$ python3 -q
>>> import numpy as np
>>> import numpy.linalg as la
>>> np.set_printoptions(precision=3, suppress=True, linewidth=160)
>>> def rnd(a):
...     return np.round(a, 3) + 0
... 
>>> K = np.loadtxt("w.csv", delimiter=",")
>>> K
array([[ 1.,  2., -1.],
       [ 0.,  0.,  0.],
       [ 0.,  0.,  0.],
       [ 0.,  0.,  0.],
       [ 0.,  0.,  0.],
       [ 0.,  0.,  0.],
       [ 0.,  0.,  0.],
       [-3.,  3., -3.],
       [-3., -2.,  2.],
       [ 1.,  2., -1.],
       [-2.,  5., -4.],
       [ 1.,  2., -1.],
       [ 0.,  0.,  0.],
       [-3., -2.,  2.],
       [-6.,  1., -1.],
       [ 0.,  0.,  0.],
       [ 0.,  0.,  0.],
       [-5.,  3., -2.],
       [ 0.,  0.,  0.],
       [-3.,  3., -3.],
       [-6.,  1., -1.],
       [ 0.,  0.,  0.],
       [ 1.,  2., -1.],
       [ 0.,  0.,  0.],
       [-6.,  1., -1.],
       [ 0.,  0.,  0.],
       [ 0.,  0.,  0.],
       [-2.,  5., -4.],
       [ 1.,  2., -1.]])
>>> # row 2 repeats row 1
>>> G = np.cov(K, rowvar=False)
>>> np.median(K, axis=0)
array([0., 0., 0.])
>>> rnd(K.std(axis=0))
array([2.214, 1.671, 1.392])
>>> rnd(G)
array([[ 5.076, -0.578,  0.77 ],
       [-0.578,  2.892, -2.346],
       [ 0.77 , -2.346,  2.007]])
>>> G.shape
(3, 3)
>>> J = np.loadtxt("mat.csv", delimiter=",")
>>> J
array([[-1.6  , -1.9  , -1.   , -1.2  ,  0.   ],
       [ 0.   ,  1.   , -0.5  ,  1.2  , -1.   ],
       [-0.1  , -1.7  ,  0.1  , -0.2  ,  1.1  ],
       [ 0.9  , -1.4  , -0.9  ,  1.3  ,  2.6  ],
       [ 2.5  , -1.4  ,  0.8  , -0.1  ,  2.1  ],
       [-0.2  ,  0.2  , -0.5  ,  1.5  ,  0.1  ],
       [-0.215,  0.23 , -0.536,  1.479,  0.107],
       [-1.2  ,  0.1  , -0.8  , -1.7  , -1.1  ]])
>>> x0 = np.array([-1, 4, 0, 0, 2])
>>> y = J @ x0
>>> rnd(la.solve(J.T @ J, J.T @ y))
array([-1.,  4.,  0.,  0.,  2.])
>>> rnd(y)
array([-6.   ,  2.   , -4.5  , -1.3  , -3.9  ,  1.2  ,  1.349, -0.6  ])
>>> rng = np.random.default_rng(42)
>>> y = y + 0.3 * rng.normal(size=8)
>>> rnd(y)
array([-5.909,  1.688, -4.275, -1.018, -4.485,  0.809,  1.387, -0.695])
>>> c, *_ = la.lstsq(J, y)
>>> rnd(c)
array([-1.588,  4.363,  0.267, -0.089,  2.609])
>>> rnd(la.norm(y - J @ c))
np.float64(0.456)
>>> c.round()
array([-2.,  4.,  0., -0.,  3.])
>>> P = J @ la.solve(J.T @ J, J.T)
>>> np.allclose(P @ P, P)
True
>>> rnd(la.eigvalsh(P))
array([0., 0., 0., 1., 1., 1., 1., 1.])
>>> np.trace(P)
np.float64(5.0)
>>> M2 = J + rng.integers(-2, 3, (8, 3)) @ rng.integers(-2, 3, (3, 5))
>>> rnd(M2)
array([[-3.6  , -5.9  , -7.   , -3.2  , -2.   ],
       [-1.   ,  3.   ,  0.5  ,  1.2  , -1.   ],
       [ 8.9  , -5.7  ,  1.1  ,  3.8  ,  7.1  ],
       [ 0.9  , -4.4  , -1.9  ,  0.3  ,  0.6  ],
       [ 2.5  , -1.4  ,  0.8  , -0.1  ,  2.1  ],
       [-2.2  , -0.8  , -5.5  ,  0.5  ,  0.1  ],
       [-6.215, -1.77 , -4.536, -2.521, -5.893],
       [-6.2  ,  0.1  , -1.8  , -4.7  , -6.1  ]])
>>> la.matrix_rank(M2 - J, tol=1e-8)
np.int64(3)
>>> rnd(M2 - J)
array([[-2., -4., -6., -2., -2.],
       [-1.,  2.,  1.,  0.,  0.],
       [ 9., -4.,  1.,  4.,  6.],
       [ 0., -3., -1., -1., -2.],
       [ 0.,  0.,  0.,  0.,  0.],
       [-2., -1., -5., -1.,  0.],
       [-6., -2., -4., -4., -6.],
       [-5.,  0., -1., -3., -5.]])
>>> M2 = np.array([[-2, -3], [4, -1]])
>>> Z = np.array([[1, -1, -3], [3, 0, -1], [0, 2, 2]])
>>> m1 = np.kron(M2, Z)
>>> m1
array([[ -2,   2,   6,  -3,   3,   9],
       [ -6,   0,   2,  -9,   0,   3],
       [  0,  -4,  -4,   0,  -6,  -6],
       [  4,  -4, -12,  -1,   1,   3],
       [ 12,   0,  -4,  -3,   0,   1],
       [  0,   8,   8,   0,  -2,  -2]])
>>> labels = rng.permutation(6)
>>> M2 = m1[:, labels] * rng.choice([-1, 1], 6)
>>> M2
array([[-2, -3, -3, -6, -2, -9],
       [ 0, -9,  0, -2, -6, -3],
       [ 4,  0,  6,  4,  0,  6],
       [ 4, -1, -1, 12,  4, -3],
       [ 0, -3,  0,  4, 12, -1],
       [-8,  0,  2, -8,  0,  2]])
>>> Uu, _, vt = la.svd(m1.T @ M2)
>>> rnd(Uu @ vt)
array([[ 0.,  0.,  0.,  0.,  1.,  0.],
       [-1.,  0.,  0.,  0.,  0.,  0.],
       [ 0.,  0.,  0., -1.,  0.,  0.],
       [ 0.,  1.,  0.,  0.,  0.,  0.],
       [ 0.,  0., -1.,  0.,  0.,  0.],
       [ 0.,  0.,  0.,  0.,  0., -1.]])
>>> E = np.loadtxt("block10.csv", delimiter=",")
>>> rnd(E)
array([[ 0.657,  0.049, -0.147,  0.538,  0.245, -0.441],
       [ 0.049,  0.993,  0.021, -0.077, -0.035,  0.063],
       [-0.147,  0.021,  0.937,  0.231,  0.105, -0.189],
       [ 0.538, -0.077,  0.231,  0.154, -0.385,  0.692],
       [ 0.245, -0.035,  0.105, -0.385,  0.825,  0.315],
       [-0.441,  0.063, -0.189,  0.692,  0.315,  0.434]])
>>> M2 = E + rng.integers(-2, 3, (6, 4)) @ rng.integers(-2, 3, (4, 6))
>>> rnd(M2)
array([[-0.343,  1.049, -3.147,  3.538,  2.245, -1.441],
       [-0.951,  5.993, -2.979,  4.923, -4.035,  5.063],
       [-4.147,  4.021, -3.063,  3.231, -0.895,  0.811],
       [ 0.538, -2.077,  2.231, -3.846, -2.385,  0.692],
       [ 2.245, -6.035,  2.105, -5.385,  1.825, -2.685],
       [ 1.559, -2.937,  5.811, -4.308,  3.315, -2.566]])
>>> rnd(M2 - E)
array([[-1.,  1., -3.,  3.,  2., -1.],
       [-1.,  5., -3.,  5., -4.,  5.],
       [-4.,  4., -4.,  3., -1.,  1.],
       [ 0., -2.,  2., -4., -2.,  0.],
       [ 2., -6.,  2., -5.,  1., -3.],
       [ 2., -3.,  6., -5.,  3., -3.]])
>>> np.abs(M2 - E).sum(axis=1)
array([11., 23., 17., 10., 19., 22.])
>>> u = np.array([-2, 0, -1, -2, -2, -2])
>>> M2 = E + np.outer(u, np.eye(6)[1])
>>> rnd(la.det(M2) / la.det(E)), rnd(1 + la.solve(E, u)[1])
(np.float64(0.979), np.float64(0.979))
>>> rnd(M2)
array([[ 0.657, -1.951, -0.147,  0.538,  0.245, -0.441],
       [ 0.049,  0.993,  0.021, -0.077, -0.035,  0.063],
       [-0.147, -0.979,  0.937,  0.231,  0.105, -0.189],
       [ 0.538, -2.077,  0.231,  0.154, -0.385,  0.692],
       [ 0.245, -2.035,  0.105, -0.385,  0.825,  0.315],
       [-0.441, -1.937, -0.189,  0.692,  0.315,  0.434]])
>>> la.matrix_rank(la.inv(M2) - la.inv(E), tol=1e-8)
np.int64(1)
>>> try:
...     la.cholesky(E)
... except la.LinAlgError as e:
...     print(e)
... 
Matrix is not positive definite
>>> rnd(la.eigvalsh(E).min())
np.float64(-1.0)
>>> np.all(la.eigvalsh(E) > 0)
np.False_
>>> rnd(E[:, 1] @ E[:, 5])
np.float64(0.0)
>>> x0 = np.array([3, -2, 2, 0, 1, 2])
>>> y = E @ x0
>>> rnd(y)
array([ 0.944, -1.706,  1.119,  3.231,  2.469, -0.643])
>>> rnd(la.solve(E.T, E[0]))
array([1., 0., 0., 0., 0., 0.])
>>> rnd(la.solve(E, y + E[:, 3]))
array([ 3., -2.,  2.,  1.,  1.,  2.])
>>> rnd(la.solve(E, 4 * y))
array([12., -8.,  8.,  0.,  4.,  8.])
>>> mat = np.load("x.npy")
>>> mat
array([[ 2,  2, -2,  2,  2,  0],
       [ 5,  0, -2,  1, -1,  3],
       [-5,  1,  2,  2, -6,  4],
       [ 4, -1, -3,  4,  1, -2],
       [-2,  1,  0,  0, -3,  3],
       [-6,  0, -1,  5, -3,  4],
       [-3,  0, -3,  3,  0,  3],
       [ 2, -3, -1,  2, -1, -2],
       [ 2,  2, -2,  2,  2,  0],
       [ 2,  2, -2,  2,  2,  0],
       [-5,  1, -3,  3, -3,  6],
       [-3,  0,  2,  2, -3,  1],
       [-3,  0,  2,  2, -3,  1],
       [ 0,  3, -2,  2, -1,  3],
       [-3,  3,  0,  4, -4,  4],
       [ 0,  0,  0,  0,  0,  0],
       [ 0,  0,  0,  0,  0,  0],
       [-2,  1,  0,  0, -3,  3],
       [-3, -2, -1,  4, -6,  7],
       [ 0, -2, -1,  2, -4,  1],
       [-3,  0,  2,  2, -3,  1],
       [ 0,  0,  0,  0,  0,  0],
       [-3,  0, -3,  3,  0,  3],
       [ 2, -3, -1,  2, -1, -2],
       [ 7, -3, -3,  3, -2,  1],
       [-3,  0,  2,  2, -3,  1],
       [ 1, -1,  0, -1, -6,  6],
       [ 5,  0, -2,  1, -1,  3],
       [ 1, -1,  0, -1, -6,  6],
       [-3,  0,  2,  2, -3,  1]])
>>> # rows 0 and 8 are equal
>>> P = mat @ la.solve(mat.T @ mat, mat.T)
>>> la.matrix_rank(np.eye(30) - P)
np.int64(24)
>>> np.allclose(P @ P, P)
True
>>> rnd(np.trace(P))
np.float64(6.0)
